$ python -q
>>> import numpy as np
>>> np.set_printoptions(suppress=True, linewidth=200)
>>> J = np.array([[1.0, 2.0, 0.0], [2.0, -2.0, 2.0], [0.0, 2.0, -2.0]])
>>> print(J)
[[ 1.  2.  0.]
 [ 2. -2.  2.]
 [ 0.  2. -2.]]
>>> # equal to its transpose
>>> print(J @ J)
[[ 5. -2.  4.]
 [-2. 12. -8.]
 [ 4. -8.  8.]]
>>> print(np.allclose(J, J.T))
True
>>> r0 = np.array([2, 4, -8])
>>> other = J + np.outer(r0, np.eye(3)[0])
>>> print(np.linalg.matrix_rank(other - J))
1
>>> print(round(float(np.linalg.det(other) / np.linalg.det(J)), 3), np.round(1 + np.linalg.solve(J, r0)[0], 3))
-1.0 -1.0
>>> print(other)
[[ 3.  2.  0.]
 [ 6. -2.  2.]
 [-8.  2. -2.]]
>>> other = np.linalg.inv(J)
>>> print(other.round(3) + 0)
[[ 0.    0.5   0.5 ]
 [ 0.5  -0.25 -0.25]
 [ 0.5  -0.25 -0.75]]
>>> print((np.abs(other) > 1e-9).astype(int))
[[0 1 1]
 [1 1 1]
 [1 1 1]]
>>> print(np.round(np.linalg.det(J) * other, 3) + 0)
[[ 0.  4.  4.]
 [ 4. -2. -2.]
 [ 4. -2. -6.]]
>>> print(np.round(J @ other, 3) + 0)
[[1. 0. 0.]
 [0. 1. 0.]
 [0. 0. 1.]]
>>> print(np.round(np.linalg.slogdet(J)[0], 3))
1.0
>>> print(np.allclose(other, J.T))
False
>>> print(round(np.linalg.cond(J), 3))
5.386
>>> W1 = np.array([[6, 5, 1, 0, 8, 8], [6, 4, 1, 9, 5, 0], [1, 3, 1, 2, 5, 9]])
>>> c = np.array([8, -6, 9, 7, -7, -9])
>>> hid = np.maximum(J @ W1 + c, 0)
>>> print((hid > 0).astype(int))
[[1 1 1 1 1 0]
 [1 1 1 0 1 1]
 [1 0 1 1 0 0]]
>>> print(np.linalg.matrix_rank(hid))
3
>>> C = np.array([[1, 3, -2],
...     [1, -1, -2],
...     [3, -1, 3],
...     [2, 1, -1],
...     [-1, -3, 0],
...     [-1, 2, 1]])
>>> print((hid @ C).round(6).argmax(axis=1))
[0 1 0]
>>> print(hid @ C)
[[108.  51. -55.]
 [ 11.  40.  34.]
 [ 87.  66. -30.]]
>>> print(W1 @ C)
[[ -2   4 -11]
 [ 26   7 -26]
 [ -3   4   2]]
>>> F = np.load("m.npy")
>>> print(F)
[[ -0.7  -3.1  -0.2]
 [ -0.9  -0.4   2.8]
 [ -0.8   0.3   0. ]
 [  0.    0.1   0.1]
 [ -1.3  -0.5  -0.5]
 [ -0.5  -0.7   0.8]
 [  0.1  -0.6  -0.3]
 [ -2.   -0.9   1.8]
 [  0.5   1.1   0.5]
 [  0.7   0.7   1.1]
 [ -1.4   0.4  -0.2]
 [  0.2   0.1   0.1]
 [ -0.9  -1.3  -0.5]
 [ -1.2   0.4  -1.6]
 [  1.   -0.2  -1.1]
 [ -0.9  -0.3   0.6]
 [  0.2   0.5   2.3]
 [  1.   -1.   -0.1]
 [-11.   -1.  -20. ]]
>>> Ac = (F - F.mean(axis=0)) / F.std(axis=0)
>>> print(np.argwhere(np.abs(Ac) > 2))
[[ 0  1]
 [18  0]
 [18  2]]
>>> c = np.linalg.lstsq(np.delete(Ac, 1, axis=1), Ac[:, 1])[0]
>>> print(round(1 - np.var(Ac[:, 1] - np.delete(Ac, 1, axis=1) @ c), 3))
0.061
>>> print(np.all(np.linalg.eigvalsh(J) > 0))
False
>>> lab = F[:, 1] > np.median(F[:, 1])
>>> r0 = F[lab].mean(axis=0) - F[~lab].mean(axis=0)
>>> print(np.round((((F - F.mean(axis=0)) @ r0 > 0) == lab).mean(), 3))
0.632
>>> C = F[[6, 7]].astype(float)
>>> for _ in range(6):
...     lab = np.linalg.norm(F[:, None] - C, axis=-1).argmin(axis=1)
...     C = np.array([F[lab == j].mean(axis=0) for j in range(2)])
... 
>>> print(lab)
[1 1 1 1 1 1 1 1 1 1 1 1 1 1 1 1 1 1 0]
>>> print(np.bincount(lab))
[ 1 18]
>>> print(np.abs(C[1] - C[0]).argmax())
2
>>> Ac = F - F.mean(axis=0)
>>> V = np.linalg.svd(Ac)[2][:1]
>>> other = Ac - Ac @ V.T @ V
>>> print(np.round(np.linalg.norm(other) / np.linalg.norm(Ac), 3))
0.237
>>> print(np.round(other.std(axis=0), 3))
[0.811 0.889 0.422]
>>> print(np.round(np.diag(V.T @ V), 3))
[0.208 0.001 0.791]
>>> A = np.loadtxt("block4.csv", delimiter=",")
>>> print(A)
[[-0.2  -0.4   0.72]
 [-0.29 -0.31  0.6 ]
 [-1.09 -0.11  0.52]
 [-0.15  0.15 -0.2 ]]
>>> r0, r1 = A[1], A[3]
>>> print(r0 @ r1)
-0.123
>>> print(np.round(r0 @ r0, 3))
0.54
>>> p = (r0 @ r1) / (r0 @ r0) * r0
>>> print(np.round(r1 - p, 3))
[-0.216  0.079 -0.063]
>>> print(np.round(np.outer(r0, r1), 3))
[[ 0.044 -0.044  0.058]
 [ 0.046 -0.046  0.062]
 [-0.09   0.09  -0.12 ]]
>>> print(round((r1 - p) @ r0, 3))
-0.0
>>> print(np.round(np.linalg.norm(r0 + r1) ** 2 + np.linalg.norm(r0 - r1) ** 2, 3))
1.25
>>> print(np.linalg.matrix_rank(np.outer(r0, r1)))
1
>>> print(p.round(3))
[ 0.066  0.071 -0.137]
>>> rank = np.linalg.matrix_rank(A)
>>> print(rank)
2
>>> ns = np.linalg.svd(A)[2][rank:].T
>>> print([int(np.linalg.matrix_rank(np.delete(A, i, axis=0))) for i in range(4)])
[2, 2, 2, 2]
>>> print(A @ ns)
[[0.]
 [0.]
 [0.]
 [0.]]
>>> print(ns.shape)
(3, 1)
>>> print(np.round(ns @ ns.T, 3))
[[0.025 0.135 0.082]
 [0.135 0.711 0.433]
 [0.082 0.433 0.263]]
>>> print(np.linalg.matrix_rank(A.T @ A), np.linalg.matrix_rank(A @ A.T))
2 2
>>> print([int(np.linalg.matrix_rank(A[:, :j + 1])) for j in range(3)])
[1, 2, 2]
>>> E = np.array([[1, 0, 1, 0], [1, 2, 0, 0], [3, 0, 3, 2], [1, 0, 2, 2]])
>>> E[0] = E[2]
>>> print(E)
[[3 0 3 2]
 [1 2 0 0]
 [3 0 3 2]
 [1 0 2 2]]
>>> rank = np.linalg.matrix_rank(E)
>>> print(rank)
3
>>> ns = np.linalg.svd(E)[2][rank:].T
>>> print(np.linalg.matrix_rank(E.T @ E), np.linalg.matrix_rank(E @ E.T))
3 3
>>> print(np.allclose(E @ ns, 0))
True
>>> print([int(np.linalg.matrix_rank(E[:i])) for i in range(1, len(E) + 1)])
[1, 2, 2, 3]
>>> print(np.round(ns[:, 0] / ns[np.abs(ns[:, 0]).round(6).argmax(), 0], 3))
[-0.5   0.25  1.   -0.75]
>>> print([int(np.linalg.matrix_rank(E[:, :j + 1])) for j in range(4)])
[1, 2, 3, 3]
>>> print([int(np.linalg.matrix_rank(np.delete(E, i, axis=0))) for i in range(4)])
[3, 2, 3, 2]
>>> print(np.round(E @ ns, 3) + 0)
[[0.]
 [0.]
 [0.]
 [0.]]
>>> print(ns.shape)
(4, 1)
>>> print(E - E[0])
[[ 0  0  0  0]
 [-2  2 -3 -2]
 [ 0  0  0  0]
 [-2  0 -1  0]]
>>> print(np.round(np.linalg.svd(E, compute_uv=False), 3) + 0)
[7.23  2.183 0.982 0.   ]
>>> print(np.linalg.matrix_rank(E))
3
>>> print(E.sum(axis=0))
[8 2 8 6]
>>> print(np.count_nonzero(E))
11
>>> print(E.mean(axis=0))
[2.  0.5 2.  1.5]
>>> print(np.diff(E, axis=0))
[[-2  2 -3 -2]
 [ 2 -2  3  2]
 [-2  0 -1  0]]
>>> print(np.abs(E).max())
3
>>> print(np.round(np.poly(E), 3) + 0)
[  1. -10.  22. -12.   0.]
>>> print(np.einsum("ii->", E))
10
>>> print(np.einsum("ij,ji->", E, E))
56
>>> print(round(float(np.linalg.det(E.T)), 3))
-0.0
>>> print(np.kron(np.eye(2, dtype=int), E))
[[3 0 3 2 0 0 0 0]
 [1 2 0 0 0 0 0 0]
 [3 0 3 2 0 0 0 0]
 [1 0 2 2 0 0 0 0]
 [0 0 0 0 3 0 3 2]
 [0 0 0 0 1 2 0 0]
 [0 0 0 0 3 0 3 2]
 [0 0 0 0 1 0 2 2]]
>>> m1 = np.loadtxt("out12.csv", delimiter=",")
>>> print(m1)
[[-1.117 -0.609  0.411 -2.359]
 [-0.3    0.9    0.3    0.6  ]
 [-1.1   -0.6    0.4   -2.3  ]]
>>> print(np.round(np.linalg.norm(m1, 2) / np.linalg.norm(m1), 3))
0.967
>>> print([round(float(x), 3) for x in np.linalg.svd(m1, compute_uv=False)[:3]])
[3.835, 1.009, 0.008]
>>> print(np.linalg.matrix_rank(m1, rtol=0.1))
2
>>> print(np.linalg.cond(m1) > 100)
True
>>> r0 = np.array([-1, 0])
>>> print(np.convolve(A[3], r0))
[ 0.15 -0.15  0.2   0.  ]
>>> print(np.polyval(r0, A[3]))
[ 0.15 -0.15  0.2 ]
>>> print(np.round(np.cross(A[3, :3], A[0, :3]), 3))
[0.028 0.148 0.09 ]
>>> Uu, sig, VT = np.linalg.svd(m1, full_matrices=False)
>>> print(np.round(Uu.T @ Uu, 3) + 0)
[[1. 0. 0.]
 [0. 1. 0.]
 [0. 0. 1.]]
>>> print(np.round(np.cumsum(sig ** 2) / np.sum(sig ** 2), 3))
[0.935 1.    1.   ]
>>> print(np.round(np.abs(VT[0]), 3))
[0.392 0.257 0.136 0.873]
>>> print(sig.round(3))
[3.835 1.009 0.008]
>>> print(np.round(sig / sig[0], 3))
[1.    0.263 0.002]
>>> print(np.abs(Uu[:, 0]).round(6).argmax())
0
